% ipython --no-banner

In [1]: import numpy as np

In [2]: np.set_printoptions(precision=3, suppress=True, linewidth=200)

In [3]: def rnd(a):
   ...:     return np.round(a, 3) + 0
   ...: 

In [4]: mat = np.loadtxt("data.csv", delimiter=",")

In [5]: mat
Out[5]: 
array([[ 1.,  1.,  1.,  1., -1., -1., -1., -1.],
       [ 1., -1., -1.,  1.,  1., -1., -1.,  1.],
       [ 1.,  1., -1., -1.,  1.,  1., -1., -1.],
       [ 1., -1., -1.,  1., -1.,  1.,  1., -1.]])

In [6]: w1 = np.array([[-1, 0, 3, 3, 0, -2],
   ...:     [1, -3, -3, 3, -1, 0],
   ...:     [3, 3, 3, -3, -1, 1],
   ...:     [-3, 0, 0, 0, 1, 2],
   ...:     [1, 2, 2, 2, -3, 0],
   ...:     [-2, -2, -1, 3, 3, 3],
   ...:     [-1, 1, 0, 2, 1, 0],
   ...:     [-1, 2, 2, 1, -3, -2]])

In [7]: coef = np.array([3, -6, -8, -2, 1, -6])

In [8]: hid = np.maximum(mat @ w1 + coef, 0)

In [9]: np.linalg.matrix_rank(hid)
Out[9]: np.int64(3)

In [10]: hid
Out[10]: 
array([[ 6.,  0.,  0.,  0.,  2.,  0.],
       [ 0.,  0.,  0.,  0.,  0.,  0.],
       [ 4.,  0.,  0.,  9.,  2.,  0.],
       [ 0.,  0.,  0.,  3., 14.,  0.]])

In [11]: (hid > 0).mean(axis=0)
Out[11]: array([0.5 , 0.  , 0.  , 0.5 , 0.75, 0.  ])

In [12]: W2 = np.array([[2, -3], [-3, -1], [-1, 2], [2, 0], [2, 1], [-3, -3]])

In [13]: w1 @ W2
Out[13]: 
array([[  7,  15],
       [ 18,  -7],
       [-17, -10],
       [-10,   4],
       [ -8,  -4],
       [  6,   0],
       [  1,   3],
       [ -8,   8]])

In [14]: hid @ W2
Out[14]: 
array([[ 16., -16.],
       [  0.,   0.],
       [ 30., -10.],
       [ 34.,  14.]])

In [15]: np.unravel_index(np.abs(mat).argmax(), mat.shape)
Out[15]: (np.int64(0), np.int64(0))

In [16]: np.diff(mat, axis=0)
Out[16]: 
array([[ 0., -2., -2.,  0.,  2.,  0.,  0.,  2.],
       [ 0.,  2.,  0., -2.,  0.,  2.,  0., -2.],
       [ 0., -2.,  0.,  2., -2.,  0.,  2.,  0.]])

In [17]: mat.mean(axis=0)
Out[17]: array([ 1. ,  0. , -0.5,  0.5,  0. ,  0. , -0.5, -0.5])

In [18]: np.count_nonzero(mat)
Out[18]: np.int64(32)

In [19]: mat.sum(axis=0)
Out[19]: array([ 4.,  0., -2.,  2.,  0.,  0., -2., -2.])

In [20]: mat - mat[0]
Out[20]: 
array([[ 0.,  0.,  0.,  0.,  0.,  0.,  0.,  0.],
       [ 0., -2., -2.,  0.,  2.,  0.,  0.,  2.],
       [ 0.,  0., -2., -2.,  2.,  2.,  0.,  0.],
       [ 0., -2., -2.,  0.,  0.,  2.,  2.,  0.]])

In [21]: F = np.array([[-12.0, -2.0, -3.0, 8.0],
    ...:     [-18.0, -3.0, -6.0, 12.0],
    ...:     [12.0, 2.0, 3.0, -8.0],
    ...:     [-18.0, -2.0, -6.0, 11.0]])

In [22]: r = np.linalg.matrix_rank(F)

In [23]: r
Out[23]: np.int64(3)

In [24]: null = np.linalg.svd(F)[2][r:].T

In [25]: rnd(null[:, 0] / null[np.abs(null[:, 0]).round(6).argmax(), 0])
Out[25]: array([0.5, 1. , 0. , 1. ])

In [26]: np.linalg.lstsq(F[:-1].T, F[-1])[2]
Out[26]: np.int32(2)

In [27]: np.allclose(F[:-1].T @ np.linalg.lstsq(F[:-1].T, F[-1])[0], F[-1])
Out[27]: False

In [28]: rnd(F @ np.linalg.pinv(F) @ F)
Out[28]: 
array([[-12.,  -2.,  -3.,   8.],
       [-18.,  -3.,  -6.,  12.],
       [ 12.,   2.,   3.,  -8.],
       [-18.,  -2.,  -6.,  11.]])

In [29]: np.einsum("ij,ji->", F, F)
Out[29]: np.float64(19.0)

In [30]: np.einsum("ii->", F)
Out[30]: np.float64(-1.0)

In [31]: rnd(np.linalg.det(F.T))
Out[31]: np.float64(0.0)

In [32]: rnd(np.linalg.eigvals(F))
Out[32]: array([ 3., -3.,  0., -1.])

In [33]: np.kron(np.eye(2, dtype=int), F)
Out[33]: 
array([[-12.,  -2.,  -3.,   8.,  -0.,  -0.,  -0.,   0.],
       [-18.,  -3.,  -6.,  12.,  -0.,  -0.,  -0.,   0.],
       [ 12.,   2.,   3.,  -8.,   0.,   0.,   0.,  -0.],
       [-18.,  -2.,  -6.,  11.,  -0.,  -0.,  -0.,   0.],
       [ -0.,  -0.,  -0.,   0., -12.,  -2.,  -3.,   8.],
       [ -0.,  -0.,  -0.,   0., -18.,  -3.,  -6.,  12.],
       [  0.,   0.,   0.,  -0.,  12.,   2.,   3.,  -8.],
       [ -0.,  -0.,  -0.,   0., -18.,  -2.,  -6.,  11.]])

In [34]: rnd(np.poly(F))
Out[34]: array([ 1.,  1., -9., -9.,  0.])

In [35]: x0 = np.array([3, 2, 2, 3])

In [36]: np.einsum("ij,j->i", F, x0)
Out[36]: array([-22., -36.,  22., -37.])

In [37]: (F * x0).sum(axis=1)
Out[37]: array([-22., -36.,  22., -37.])

In [38]: F @ np.ones(4)
Out[38]: array([ -9., -15.,   9., -15.])

In [39]: np.sign((F @ x0).round(6))
Out[39]: array([-1., -1.,  1., -1.])

In [40]: (F @ x0).argmax()
Out[40]: np.int64(2)

In [41]: F @ np.eye(4)[2]
Out[41]: array([-3., -6.,  3., -6.])

In [42]: B = np.array([[-2, -3, 0], [-3, 0, -3]])

In [43]: W2 = np.kron(B, F)

In [44]: rnd(np.linalg.norm(W2, 2)), rnd(np.linalg.norm(B, 2) * np.linalg.norm(F, 2))
Out[44]: (np.float64(177.835), np.float64(177.835))

In [45]: W2.shape
Out[45]: (8, 12)

In [46]: E = np.load("block13.npy")

In [47]: E
Out[47]: 
array([[ 5, -1, -5],
       [ 5, -1, -5]])

In [48]: U, sv, VT = np.linalg.svd(E)

In [49]: np.argmax(sv[:-1] / (sv[1:] + 1e-6)) + 1
Out[49]: np.int64(1)

In [50]: rnd(sv)
Out[50]: array([10.1,  0. ])

In [51]: B = U[:, :1] @ np.diag(sv[:1]) @ VT[:1]

In [52]: rnd(np.linalg.norm(E - B) / np.linalg.norm(E))
Out[52]: np.float64(0.0)

In [53]: rnd(np.linalg.norm(E - B, 2)), rnd(sv[1])
Out[53]: (np.float64(0.0), np.float64(0.0))

In [54]: np.linalg.matrix_rank(B)
Out[54]: np.int64(1)

In [55]: rnd(np.abs(E - B).max())
Out[55]: np.float64(0.0)

In [56]: np.linalg.matrix_rank(E, rtol=0.05)
Out[56]: np.int64(1)

In [57]: rnd(np.linalg.norm(E, 2) / np.linalg.norm(E))
Out[57]: np.float64(1.0)

In [58]: np.argsort(-np.linalg.norm(E, axis=0).round(6), kind="stable")[:3]
Out[58]: array([0, 2, 1])

In [59]: [round(float(x), 3) for x in np.linalg.svd(E, compute_uv=False)[:3]]
Out[59]: [10.1, 0.0]

In [60]: rnd(E @ np.linalg.pinv(E) @ E)
Out[60]: 
array([[ 5., -1., -5.],
       [ 5., -1., -5.]])

In [61]: rnd(np.trace(np.linalg.pinv(E) @ E))
Out[61]: np.float64(1.0)

In [62]: np.abs(np.diag(np.linalg.qr(E)[1])) > 1e-9
Out[62]: array([ True, False])

In [63]: r0 = np.array([0, 5, 2])

In [64]: rng = np.random.default_rng(375)

In [65]: J = np.outer(rng.normal(size=14), r0) + 0.3 * rng.normal(size=(14, 3))

In [66]: rnd(J)
Out[66]: 
array([[ 0.064, -5.729, -2.111],
       [ 0.536,  3.878,  2.592],
       [-0.207, -0.087,  0.302],
       [-0.222, -9.889, -3.643],
       [-0.183,  2.11 ,  0.489],
       [ 0.127, -1.065,  0.064],
       [-0.099,  8.213,  3.261],
       [-0.275, 10.915,  3.957],
       [ 0.214, -2.296, -0.339],
       [-0.014,  4.35 ,  2.11 ],
       [-0.018,  8.651,  3.421],
       [ 0.196, -0.933,  0.108],
       [-0.166,  2.114,  0.912],
       [-0.71 , -2.43 , -0.314]])

In [67]: cen = (J - J.mean(axis=0)) / J.std(axis=0)

In [68]: np.argwhere(np.abs(cen) > 2)
Out[68]: 
array([[ 1,  0],
       [ 3,  1],
       [ 3,  2],
       [13,  0]])

In [69]: coef = np.linalg.lstsq(np.delete(cen, 1, axis=1), cen[:, 1])[0]

In [70]: rnd(1 - np.var(cen[:, 1] - np.delete(cen, 1, axis=1) @ coef))
Out[70]: np.float64(0.978)

In [71]: rnd(coef)
Out[71]: array([-0.078,  0.996])

In [72]: d = np.linalg.norm(J[:, None] - J[None], axis=-1)

In [73]: d[11].round(6).argsort(kind="stable")[:4]
Out[73]: array([11,  5,  2,  8])

In [74]: d.shape
Out[74]: (14, 14)

In [75]: rnd(d[:5, :5])
Out[75]: 
array([[ 0.   , 10.707,  6.142,  4.442,  8.263],
       [10.707,  0.   ,  4.638, 15.132,  2.84 ],
       [ 6.142,  4.638,  0.   , 10.566,  2.205],
       [ 4.442, 15.132, 10.566,  0.   , 12.691],
       [ 8.263,  2.84 ,  2.205, 12.691,  0.   ]])

In [76]: rnd(np.linalg.norm(J, axis=0))
Out[76]: array([ 1.065, 21.169,  8.263])

In [77]: np.linalg.norm(J, axis=1).argmax()
Out[77]: np.int64(7)

In [78]: rnd(np.linalg.norm(J, "nuc"))
Out[78]: np.float64(25.297)

In [79]: rnd(np.linalg.norm(J, 2))
Out[79]: np.float64(22.669)

In [80]: rnd(J[5] @ J[6])
Out[80]: np.float64(-8.549)

In [81]: rnd(np.linalg.norm(J[5] - J[6]))
Out[81]: np.float64(9.816)

In [82]: x0 = np.array([1, 2, 0])

In [83]: y = J @ x0

In [84]: coef, lr = np.zeros(3), 1 / np.linalg.norm(J, 2) ** 2

In [85]: for i in range(250):
    ...:     coef -= lr * J.T @ (J @ coef - y)
    ...:     if i % 50 == 0: print(i, round(np.linalg.norm(J @ coef - y), 3))
    ...: 
0 1.363
50 1.188
100 1.044
150 0.923
200 0.82

In [86]: rnd(np.linalg.cond(J))
Out[86]: np.float64(22.29)

In [87]: rnd(coef)
Out[87]: array([0.36 , 1.894, 0.277])

In [88]: K = np.load("x.npy")

In [89]: K
Out[89]: 
array([[-6, -4],
       [-4,  0]])

In [90]: [round(float(np.linalg.det(K[:i, :i])), 2) + 0 for i in range(1, 3)]
Out[90]: [-6.0, -16.0]

In [91]: np.all(np.linalg.eigvalsh(K) > 0)
Out[91]: np.False_

In [92]: ev, vecs = np.linalg.eigh(K)

In [93]: ev
Out[93]: array([-8.,  2.])

In [94]: rnd(np.linalg.svd(K, compute_uv=False))
Out[94]: array([8., 2.])

In [95]: rnd(vecs.T @ vecs)
Out[95]: 
array([[1., 0.],
       [0., 1.]])

In [96]: rnd(vecs @ np.diag(ev) @ vecs.T)
Out[96]: 
array([[-6., -4.],
       [-4.,  0.]])

In [97]: ev.sum(), np.trace(K)
Out[97]: (np.float64(-6.0), np.int64(-6))

In [98]: M = np.loadtxt("case16.csv", delimiter=",")

In [99]: rnd(M)
Out[99]: 
array([[-2.572, -0.336,  1.097,  0.968, -0.365],
       [ 0.735, -0.718,  1.533,  0.804,  2.224],
       [-0.092,  0.616, -1.784,  2.237,  0.651],
       [-1.194, -1.156, -1.465, -1.34 ,  1.515],
       [-0.643,  2.58 ,  0.339, -0.785,  1.095]])

In [100]: rnd(M.T @ M)
Out[100]: 
array([[9., 0., 0., 0., 0.],
       [0., 9., 0., 0., 0.],
       [0., 0., 9., 0., 0.],
       [0., 0., 0., 9., 0.],
       [0., 0., 0., 0., 9.]])

In [101]: rnd(np.linalg.norm(M, axis=0))
Out[101]: array([3., 3., 3., 3., 3.])
